% python3 -q
>>> import numpy as np
>>> np.set_printoptions(suppress=True, linewidth=160)
>>> def tidy(a):
...     return np.round(a, 4) + 0
... 
>>> m1 = np.maximum(np.array([[-1, -3],
...     [2, 3],
...     [-2, 2],
...     [-1, 0],
...     [2, 0],
...     [0, -2],
...     [-3, -2],
...     [0, 3],
...     [-3, 0],
...     [-3, -2],
...     [-2, 0],
...     [-1, 3],
...     [2, -1],
...     [-1, -2],
...     [1, 2],
...     [-1, 1],
...     [1, -3],
...     [0, -2],
...     [-3, 1],
...     [-3, -1]]) @ np.array([[-1, 2, 0, -2], [-2, 0, 0, 1]]) + np.array([-3, 3, 3, 3]), 0)
>>> print(m1)
[[ 4  1  3  2]
 [ 0  7  3  2]
 [ 0  0  3  9]
 [ 0  1  3  5]
 [ 0  7  3  0]
 [ 1  3  3  1]
 [ 4  0  3  7]
 [ 0  3  3  6]
 [ 0  0  3  9]
 [ 4  0  3  7]
 [ 0  0  3  7]
 [ 0  1  3  8]
 [ 0  7  3  0]
 [ 2  1  3  3]
 [ 0  5  3  3]
 [ 0  1  3  6]
 [ 2  5  3  0]
 [ 1  3  3  1]
 [ 0  0  3 10]
 [ 2  0  3  8]]
>>> vec = np.array([2, 2, 0, -3])
>>> target = m1 @ vec
>>> print(target)
[  4   8 -27 -13  14   5 -13 -12 -27 -13 -21 -22  14  -3   1 -16  14   5 -30 -20]
>>> print(tidy(np.linalg.lstsq(m1, target)[0]))
[ 2.  2.  0. -3.]
>>> print(tidy(np.linalg.solve(m1.T @ m1, m1.T @ target)))
[ 2.  2.  0. -3.]
>>> rng = np.random.default_rng(9862)
>>> target = target + 0.02 * rng.normal(size=20)
>>> print(tidy(target))
[  4.0071   7.999  -27.003  -13.0058  14.0044   5.0036 -12.9837 -12.0253 -27.0133 -13.0095 -20.9736 -22.023   14.0317  -2.9825   1.0024 -16.0088  14.0062
   5.0013 -29.9779 -20.0088]
>>> c, *_ = np.linalg.lstsq(m1, target)
>>> print([round(float(np.linalg.norm(np.linalg.solve(m1.T @ m1 + lam * np.eye(4), m1.T @ target))), 2) for lam in (0, 1, 10, 100)])
[4.12, 4.08, 3.82, 2.77]
>>> print(tidy(m1.T @ (target - m1 @ c)))
[0. 0. 0. 0.]
>>> print(tidy(c))
[ 2.0003  1.9989  0.0045 -3.002 ]
>>> vec = np.array([1, -2, 2, -1])
>>> print((m1 * vec).sum(axis=1))
[  6 -10  -3  -1  -8   0   3  -6  -3   3  -1  -4  -8   3  -7  -2  -2   0  -4   0]
>>> print(m1 @ (2 * vec))
[ 12 -20  -6  -2 -16   0   6 -12  -6   6  -2  -8 -16   6 -14  -4  -4   0  -8   0]
>>> print(m1 @ vec)
[  6 -10  -3  -1  -8   0   3  -6  -3   3  -1  -4  -8   3  -7  -2  -2   0  -4   0]
>>> T = np.stack([m1, 4 * m1, m1[::-1]])
>>> print(T.shape)
(3, 20, 4)
>>> print(T.sum(axis=0))
[[22  5 18 18]
 [ 0 35 18 20]
 [ 1  3 18 46]
 [ 2 10 18 25]
 [ 0 36 18  6]
 [ 5 20 18  8]
 [22  1 18 38]
 [ 0 22 18 30]
 [ 0  1 18 53]
 [20  0 18 42]
 [ 4  0 18 42]
 [ 0  5 18 49]
 [ 0 38 18  6]
 [14  5 18 22]
 [ 1 28 18 16]
 [ 0 12 18 30]
 [10 26 18  5]
 [ 5 15 18 14]
 [ 0  7 18 52]
 [14  1 18 42]]
>>> print(np.einsum("bij,cij->bc", T, T))
[[ 1133  4532   688]
 [ 4532 18128  2752]
 [  688  2752  1133]]
>>> print(tidy(np.linalg.norm(T, axis=(1, 2))))
[ 33.6601 134.6403  33.6601]
>>> print(np.linalg.matrix_rank(T.reshape(3, -1)))
2
